$ python3 -q
>>> import numpy as np
>>> np.set_printoptions(precision=1, suppress=True, linewidth=200)
>>> K = np.load("mat.npy")
>>> K
array([[-3.,  0.,  0.,  0.,  0.,  0.],
       [ 0.,  1.,  6., -2., -6.,  2.],
       [ 0.,  6.,  6., -3., -9.,  3.],
       [ 0., -2., -3., -2.,  3., -1.],
       [ 0., -6., -9.,  3.,  6., -3.],
       [ 0.,  2.,  3., -1., -3., -2.]])
>>> r0 = np.array([-2, 0, 3, 0, -1, -5])
>>> other = K + np.outer(r0, np.eye(6)[0])
>>> np.round(np.linalg.det(other) / np.linalg.det(K), 1), round(1 + np.linalg.solve(K, r0)[0], 1)
(np.float64(1.7), np.float64(1.7))
>>> np.linalg.matrix_rank(np.linalg.inv(other) - np.linalg.inv(K), tol=1e-8)
np.int64(1)
>>> evals, V = np.linalg.eigh(K)
>>> np.abs(V[:, -1])
array([0. , 0.4, 0.6, 0.2, 0.6, 0.2])
>>> np.linalg.eigvalsh(K + -2 * np.eye(6))
array([-5., -5., -5., -5., -5., 19.])
>>> np.linalg.svd(K, compute_uv=False)
array([21.,  3.,  3.,  3.,  3.,  3.])
>>> np.round(V.T @ K @ V, 1) + 0
array([[-3.,  0.,  0.,  0.,  0.,  0.],
       [ 0., -3.,  0.,  0.,  0.,  0.],
       [ 0.,  0., -3.,  0.,  0.,  0.],
       [ 0.,  0.,  0., -3.,  0.,  0.],
       [ 0.,  0.,  0.,  0., -3.,  0.],
       [ 0.,  0.,  0.,  0.,  0., 21.]])
>>> np.abs(V[:, -1]).round(6).argmax()
np.int64(2)
>>> np.round(V.T @ V, 1) + 0
array([[1., 0., 0., 0., 0., 0.],
       [0., 1., 0., 0., 0., 0.],
       [0., 0., 1., 0., 0., 0.],
       [0., 0., 0., 1., 0., 0.],
       [0., 0., 0., 0., 1., 0.],
       [0., 0., 0., 0., 0., 1.]])
>>> m1 = np.load("w.npy")
>>> m1
array([[ 2.4,  1.1, -0.9],
       [ 1.8,  0.9, -1.5],
       [ 2. ,  1.6, -1. ],
       [ 2.5,  1.2, -0.8],
       [ 1.4,  0.9, -1. ],
       [ 1.7,  1.2, -0.5],
       [ 1.6,  1. , -1.3],
       [ 1.8,  1.1, -1.2],
       [ 1.9,  1.4, -0.9],
       [ 2. ,  0.7, -1.5],
       [ 2.1,  0.3, -1.2],
       [-1.2,  1. ,  0.1],
       [-1.3,  1.1, -0.1],
       [-0.9,  0.2, -0.1],
       [-0.6,  1.1, -0.1],
       [-0.9,  0.9, -0.3],
       [-1.3,  1.1,  0.5],
       [-0.9,  0.7,  0. ],
       [-1.1,  1.1,  0. ],
       [-0.7,  1.2,  0.1],
       [-0.7,  1.1, -0.7],
       [-0.3,  1.4,  0.8]])
>>> x0 = np.array([2, 1, 0])
>>> target = m1 @ x0
>>> np.round(np.linalg.pinv(m1) @ m1, 1) + 0
array([[1., 0., 0.],
       [0., 1., 0.],
       [0., 0., 1.]])
>>> target
array([ 5.9,  4.5,  5.6,  6.2,  3.7,  4.6,  4.2,  4.7,  5.2,  4.7,  4.5, -1.4, -1.5, -1.6, -0.1, -0.9, -1.5, -1.1, -1.1, -0.2, -0.3,  0.8])
>>> np.round(np.linalg.solve(m1.T @ m1, m1.T @ target), 1) + 0
array([2., 1., 0.])
>>> rng = np.random.default_rng(968)
>>> target = target + 0.3 * rng.normal(size=22)
>>> target
array([ 5.8,  4.8,  5.5,  6.5,  3.7,  4.4,  4.4,  4.6,  5. ,  5.1,  4. , -1.5, -1.7, -1.6, -0.4, -0.8, -2.1, -0.9, -1.2, -0.3, -0.3,  1.2])
>>> beta, *_ = np.linalg.lstsq(m1, target)
>>> [round(float(np.linalg.norm(np.linalg.solve(m1.T @ m1 + lam * np.eye(3), m1.T @ target))), 2) for lam in (0, 1, 10, 100)]
[2.23, 2.12, 1.79, 0.83]
>>> beta.round()
array([ 2.,  1., -0.])
>>> beta.round(1) + 0
array([2. , 0.9, 0. ])
>>> proj = m1 @ np.linalg.solve(m1.T @ m1, m1.T)
>>> round(float(np.trace(proj)), 1)
3.0
>>> np.linalg.matrix_rank(np.eye(22) - proj)
np.int64(19)
>>> proj @ m1[:, 1]
array([1.1, 0.9, 1.6, 1.2, 0.9, 1.2, 1. , 1.1, 1.4, 0.7, 0.3, 1. , 1.1, 0.2, 1.1, 0.9, 1.1, 0.7, 1.1, 1.2, 1.1, 1.4])
>>> np.round(np.linalg.eigvalsh(proj), 1) + 0
array([0., 0., 0., 0., 0., 0., 0., 0., 0., 0., 0., 0., 0., 0., 0., 0., 0., 0., 0., 1., 1., 1.])
>>> feats, _ = np.linalg.qr(np.array([[0.4, -1.0, 1.8, -1.1, 0.5, 0.4, 1.6, 1.4, 0.4],
...     [0.5, 0.0, -0.3, 0.0, -1.4, 1.3, -0.7, 1.8, -2.0],
...     [-0.8, -0.3, 0.1, 0.5, -0.3, -0.5, 0.6, -0.5, -0.8],
...     [0.4, -0.3, 0.4, 0.3, 0.9, 1.3, -1.6, -0.8, -0.3],
...     [1.4, -0.1, 3.3, -1.0, 1.0, -1.3, 1.3, 0.2, -0.1],
...     [0.0, 0.2, -0.9, 1.6, -0.6, -1.5, 0.7, 0.5, 2.5],
...     [-1.9, -1.1, 0.6, -1.9, 0.2, -0.5, -1.3, -0.7, 0.2],
...     [0.4, -0.7, 0.4, 0.0, 0.7, 1.4, 0.5, 2.4, -1.2],
...     [1.2, 0.4, 0.4, 0.8, -0.8, -0.4, 0.1, -0.9, 0.6]]))
>>> feats.round(1) + 0
array([[-0.1,  0.7,  0.1,  0. ,  0.2, -0.2,  0.3,  0.4, -0.4],
       [-0.2,  0.1,  0.3,  0.3,  0.7,  0.3, -0.1, -0.4, -0.2],
       [ 0.3,  0.1, -0.1, -0.7,  0.3,  0.5,  0.3,  0. ,  0.1],
       [-0.1,  0.2,  0.2, -0.2, -0.4,  0.4, -0.6,  0.1, -0.3],
       [-0.5,  0.3, -0.7, -0.1,  0. ,  0. , -0.1, -0.4,  0. ],
       [ 0. , -0.1,  0.2, -0.6,  0.2, -0.6, -0.2, -0.3, -0.2],
       [ 0.7,  0.4, -0.2,  0.1,  0.2, -0.2, -0.5,  0. ,  0.2],
       [-0.1,  0.5,  0.4, -0.1, -0.2,  0. ,  0.1, -0.3,  0.6],
       [-0.4, -0.1,  0. , -0.2,  0.4, -0.1, -0.3,  0.5,  0.5]])
>>> T = np.stack([feats, 5 * feats, feats[::-1]])
>>> np.linalg.matrix_rank(T.reshape(3, -1))
np.int64(2)
>>> T.shape
(3, 9, 9)
>>> J = np.load("block7.npy")
>>> J
array([[1, 0, 0],
       [3, 1, 0],
       [3, 1, 1]])
>>> other = np.array([[1, -2, -1], [0, 3, -2], [3, -2, 1]])
>>> np.vstack([J, other.T]).shape
(6, 3)
>>> np.linalg.matrix_rank(np.vstack([J, other.T]))
np.int64(3)
>>> np.einsum("ik,kj->ji", J, other)
array([[ 1,  3,  6],
       [-2, -3, -5],
       [-1, -5, -4]])
>>> np.linalg.matrix_rank(J @ other)
np.int64(3)
>>> np.einsum("ij,ij->i", J, J)
array([ 1, 10, 11])
>>> evals, V = np.linalg.eig(J)
>>> evals
array([1., 1., 1.])
>>> np.sort(np.linalg.eigvals(J.T))
array([1., 1., 1.])
>>> A = np.loadtxt("arr.csv", delimiter=",")
>>> A
array([[ 1., -3.,  0.,  0.],
       [-3.,  1., -3.,  0.],
       [ 0., -3.,  2., -3.],
       [ 0.,  0., -3.,  2.]])
>>> C2 = A.T @ A
>>> np.trace(C2), (A ** 2).sum()
(np.float64(64.0), np.float64(64.0))
>>> C2
array([[ 10.,  -6.,   9.,   0.],
       [ -6.,  19.,  -9.,   9.],
       [  9.,  -9.,  22., -12.],
       [  0.,   9., -12.,  13.]])
>>> (A @ A.T).shape
(4, 4)
>>> np.allclose(C2, C2.T)
True
>>> W0 = np.array([[5.0, 5.0, 8.0, 9.0, 8.0, 4.0, 4.0],
...     [5.0, 29.0, 40.0, 45.0, 40.0, 20.0, 20.0],
...     [8.0, 40.0, 68.0, 72.0, 64.0, 32.0, 32.0],
...     [9.0, 45.0, 72.0, 85.0, 72.0, 36.0, 36.0],
...     [8.0, 40.0, 64.0, 72.0, 68.0, 32.0, 32.0],
...     [4.0, 20.0, 32.0, 36.0, 32.0, 20.0, 16.0],
...     [4.0, 20.0, 32.0, 36.0, 32.0, 16.0, 20.0]])
>>> other = W0 / np.linalg.norm(W0, axis=1, keepdims=True)
>>> C2 = other @ other.T
>>> np.round(np.degrees(np.arccos(np.clip(C2[0, 5], -1, 1))), 1)
np.float64(14.0)
>>> (C2 - 2 * np.eye(7)).round(6).argmax(axis=1)
array([3, 3, 3, 2, 3, 3, 3])
>>> x0 = np.ones(7)
>>> for _ in range(5):
...     x0 = W0 @ x0
...     x0 /= np.linalg.norm(x0)
...     print(round(x0 @ W0 @ x0, 1))
... 
271.0
271.0
271.0
271.0
271.0
>>> x0
array([0.1, 0.3, 0.5, 0.6, 0.5, 0.2, 0.2])
>>> round(np.linalg.eigvalsh(W0)[-1], 1)
np.float64(271.0)
>>> F = np.loadtxt("dump.csv", delimiter=",")
>>> F
array([[0., 2., 0., 0.],
       [0., 0., 0., 0.],
       [0., 0., 0., 2.],
       [0., 0., 0., 0.]])
>>> U, s, Vh = np.linalg.svd(F)
>>> V = Vh[:(s > 1e-8).sum()]
>>> x0 = F[0] + 3 * F[2] + rng.integers(2) * np.eye(4)[1]
>>> x0
array([0., 3., 0., 6.])
>>> np.diag(V.T @ V)
array([0., 1., 0., 1.])
>>> V.T @ V
array([[0., 0., 0., 0.],
       [0., 1., 0., 0.],
       [0., 0., 0., 0.],
       [0., 0., 0., 1.]])
>>> np.allclose(V.T @ V @ x0, x0)
True
>>> U, s, Vh = np.linalg.svd(F)
>>> s
array([2., 2., 0., 0.])
>>> other = U[:, :2] @ np.diag(s[:2]) @ Vh[:2]
>>> other
array([[0., 2., 0., 0.],
       [0., 0., 0., 0.],
       [0., 0., 0., 2.],
       [0., 0., 0., 0.]])
>>> np.linalg.matrix_rank(F, rtol=0.05)
np.int64(2)
>>> np.abs(F - other).max()
np.float64(0.0)
>>> t = np.radians(36)
>>> r_ = np.eye(4)
>>> r_[0, 0] = r_[1, 1] = np.cos(t)
>>> r_[0, 1], r_[1, 0] = -np.sin(t), np.sin(t)
>>> r_
array([[ 0.8, -0.6,  0. ,  0. ],
       [ 0.6,  0.8,  0. ,  0. ],
       [ 0. ,  0. ,  1. ,  0. ],
       [ 0. ,  0. ,  0. ,  1. ]])
>>> other = F @ r_.T
>>> other
array([[-1.2,  1.6,  0. ,  0. ],
       [ 0. ,  0. ,  0. ,  0. ],
       [ 0. ,  0. ,  0. ,  2. ],
       [ 0. ,  0. ,  0. ,  0. ]])
>>> np.allclose(np.linalg.norm(F, axis=1), np.linalg.norm(other, axis=1))
True
>>> np.allclose(F @ F.T, other @ other.T)
True
>>> rank = np.linalg.matrix_rank(F)
>>> rank
np.int64(2)
>>> null = np.linalg.svd(F)[2][rank:].T
>>> np.allclose(F @ null, 0)
True
>>> [int(np.linalg.matrix_rank(np.delete(F, i, axis=0))) for i in range(4)]
[1, 2, 1, 2]
>>> null @ null.T
array([[1., 0., 0., 0.],
       [0., 0., 0., 0.],
       [0., 0., 1., 0.],
       [0., 0., 0., 0.]])
>>> proj = np.triu(np.array([[1, 3, 3, 0], [0, 3, -3, 0], [-1, -2, 3, -1], [-3, 2, 1, -3]]), 1) + np.eye(4)
>>> other = proj @ F @ np.linalg.inv(proj)
>>> np.poly(other)
array([1., 0., 0., 0., 0.])
>>> np.trace(other), np.trace(F)
(np.float64(0.0), np.float64(0.0))
>>> E = np.array([[97, 75, 69], [75, 69, 49], [69, 49, 86]])
>>> np.einsum("ij,ji->", E, E)
np.int64(47140)
>>> np.kron(np.eye(2, dtype=int), E)
array([[97, 75, 69,  0,  0,  0],
       [75, 69, 49,  0,  0,  0],
       [69, 49, 86,  0,  0,  0],
       [ 0,  0,  0, 97, 75, 69],
       [ 0,  0,  0, 75, 69, 49],
       [ 0,  0,  0, 69, 49, 86]])
>>> round(np.linalg.eigvals(E).sum().real, 1)
np.float64(252.0)
>>> np.linalg.eigvals(E)
array([214.7,   5.5,  31.8])
>>> np.poly(E)
array([     1.,   -252.,   8182., -37592.])
